% ipython --no-banner

In [1]: import numpy as np

In [2]: from numpy import linalg as LA

In [3]: np.set_printoptions(precision=3, suppress=True, linewidth=200, sign=" ")

In [4]: cent = np.array([[2, 0, -2, 1, -2, 3, 0, -3, -1, 0], [3, 0, 1, 0, 3, -3, 1, 1, -3, 1]])

In [5]: K = np.repeat(cent, 37 // 2, axis=0)

In [6]: rng = np.random.default_rng(30)

In [7]: K = K + 0.05 * rng.normal(size=K.shape)

In [8]: K
Out[8]: 
array([[ 2.079,  0.037, -2.048,  0.989, -2.014,  3.118, -0.047, -2.931, -0.994,  0.051],
       [ 2.   ,  0.02 , -1.975,  1.005, -1.967,  3.017,  0.062, -2.91 , -1.004, -0.009],
       [ 2.021, -0.083, -1.985,  0.974, -2.041,  2.921, -0.011, -2.975, -1.026, -0.045],
       [ 1.972, -0.008, -2.058,  0.973, -2.054,  2.994,  0.087, -2.992, -0.9  , -0.035],
       [ 1.943, -0.014, -1.996,  1.019, -1.981,  2.984,  0.044, -3.004, -0.965,  0.022],
       [ 2.013,  0.011, -2.036,  1.027, -1.971,  2.976,  0.127, -2.992, -1.064, -0.079],
       [ 1.958, -0.11 , -1.98 ,  0.947, -1.981,  2.931,  0.011, -2.946, -0.971, -0.087],
       [ 2.003, -0.019, -1.941,  1.021, -1.905,  3.01 , -0.052, -3.043, -0.938, -0.047],
       [ 2.01 ,  0.109, -1.998,  0.958, -1.954,  3.021, -0.057, -2.959, -0.988,  0.038],
       [ 1.97 ,  0.059, -2.023,  1.064, -2.053,  3.017,  0.019, -3.062, -1.093, -0.033],
       [ 1.962, -0.031, -2.006,  1.114, -1.989,  3.083,  0.02 , -2.942, -0.969,  0.006],
       [ 2.027,  0.112, -2.079,  1.015, -1.966,  2.942,  0.029, -2.988, -0.936,  0.034],
       [ 2.001,  0.016, -2.106,  1.103, -1.986,  2.932, -0.048, -3.01 , -1.029,  0.009],
       [ 1.966,  0.026, -2.024,  0.995, -2.07 ,  2.961, -0.008, -3.049, -1.015, -0.019],
       [ 1.918,  0.051, -2.072,  1.081, -1.953,  3.025, -0.005, -3.046, -0.921,  0.098],
       [ 1.963,  0.089, -1.945,  1.043, -1.975,  2.986, -0.004, -2.989, -0.934, -0.064],
       [ 2.011, -0.054, -1.996,  0.987, -2.037,  3.031,  0.034, -3.063, -1.037,  0.024],
       [ 1.975,  0.015, -2.139,  0.98 , -2.017,  3.013,  0.11 , -3.013, -1.009,  0.071],
       [ 2.993,  0.082,  1.037, -0.089,  3.009, -2.921,  1.011,  1.015, -2.991,  1.007],
       [ 3.063,  0.027,  1.012,  0.117,  2.927, -3.033,  0.985,  0.981, -3.086,  1.133],
       [ 2.996,  0.026,  0.999, -0.06 ,  3.116, -3.006,  1.007,  0.998, -2.985,  1.07 ],
       [ 2.998, -0.169,  0.967, -0.054,  3.028, -3.021,  1.024,  1.009, -3.026,  1.038],
       [ 2.985, -0.06 ,  0.923, -0.051,  2.868, -3.004,  1.01 ,  0.939, -3.117,  0.942],
       [ 3.044, -0.011,  1.002,  0.01 ,  2.998, -3.011,  1.03 ,  1.028, -3.039,  0.963],
       [ 2.993,  0.015,  1.027, -0.007,  2.99 , -3.059,  1.058,  1.   , -2.963,  0.984],
       [ 2.946, -0.029,  0.97 ,  0.024,  2.981, -2.946,  1.027,  1.126, -3.084,  1.07 ],
       [ 2.973, -0.002,  1.015,  0.056,  3.005, -3.021,  1.086,  0.967, -2.95 ,  0.991],
       [ 3.062, -0.001,  0.959, -0.056,  2.966, -2.964,  1.071,  1.005, -2.983,  0.926],
       [ 2.991,  0.055,  1.053, -0.062,  2.978, -3.028,  1.015,  0.965, -2.999,  1.067],
       [ 3.009, -0.018,  1.008, -0.072,  2.996, -2.994,  1.082,  0.951, -2.946,  1.029],
       [ 3.09 ,  0.078,  1.026, -0.01 ,  3.081, -2.906,  0.994,  1.091, -2.989,  1.051],
       [ 2.955,  0.035,  1.007,  0.003,  2.972, -3.022,  1.033,  0.989, -3.087,  0.95 ],
       [ 3.07 ,  0.005,  0.994,  0.082,  2.91 , -3.052,  1.035,  1.059, -2.983,  0.943],
       [ 3.051,  0.012,  0.956, -0.107,  3.001, -3.038,  0.952,  0.959, -3.02 ,  0.972],
       [ 3.005,  0.068,  0.888, -0.049,  3.   , -2.998,  1.025,  0.988, -3.011,  1.015],
       [ 3.051,  0.031,  0.98 ,  0.037,  3.02 , -3.038,  1.043,  1.038, -3.048,  1.05 ]])

In [9]: hat = K @ LA.solve(K.T @ K, K.T)

In [10]: round(np.trace(hat), 3)
Out[10]: np.float64(10.0)

In [11]: np.allclose(hat @ hat, hat)
Out[11]: True

In [12]: np.round(LA.eigvalsh(hat), 3) + 0
Out[12]: array([ 0.,  0.,  0.,  0.,  0.,  0.,  0.,  0.,  0.,  0.,  0.,  0.,  0.,  0.,  0.,  0.,  0.,  0.,  0.,  0.,  0.,  0.,  0.,  0.,  0.,  0.,  1.,  1.,  1.,  1.,  1.,  1.,  1.,  1.,  1.,  1.])

In [13]: cent = K[[25, 17]].astype(float)

In [14]: for _ in range(7):
    ...:     labels = LA.norm(K[:, None] - cent, axis=-1).argmin(axis=1)
    ...:     cent = np.array([K[labels == j].mean(axis=0) for j in range(2)])
    ...: 

In [15]: labels
Out[15]: array([ 1,  1,  1,  1,  1,  1,  1,  1,  1,  1,  1,  1,  1,  1,  1,  1,  1,  1,  0,  0,  0,  0,  0,  0,  0,  0,  0,  0,  0,  0,  0,  0,  0,  0,  0,  0])

In [16]: np.abs(cent[1] - cent[0]).argmax()
Out[16]: np.int64(5)

In [17]: cent[1] - cent[0]
Out[17]: array([-1.027,  0.005, -3.013,  1.032, -4.987,  6.001, -1.01 , -4.001,  2.029, -1.015])
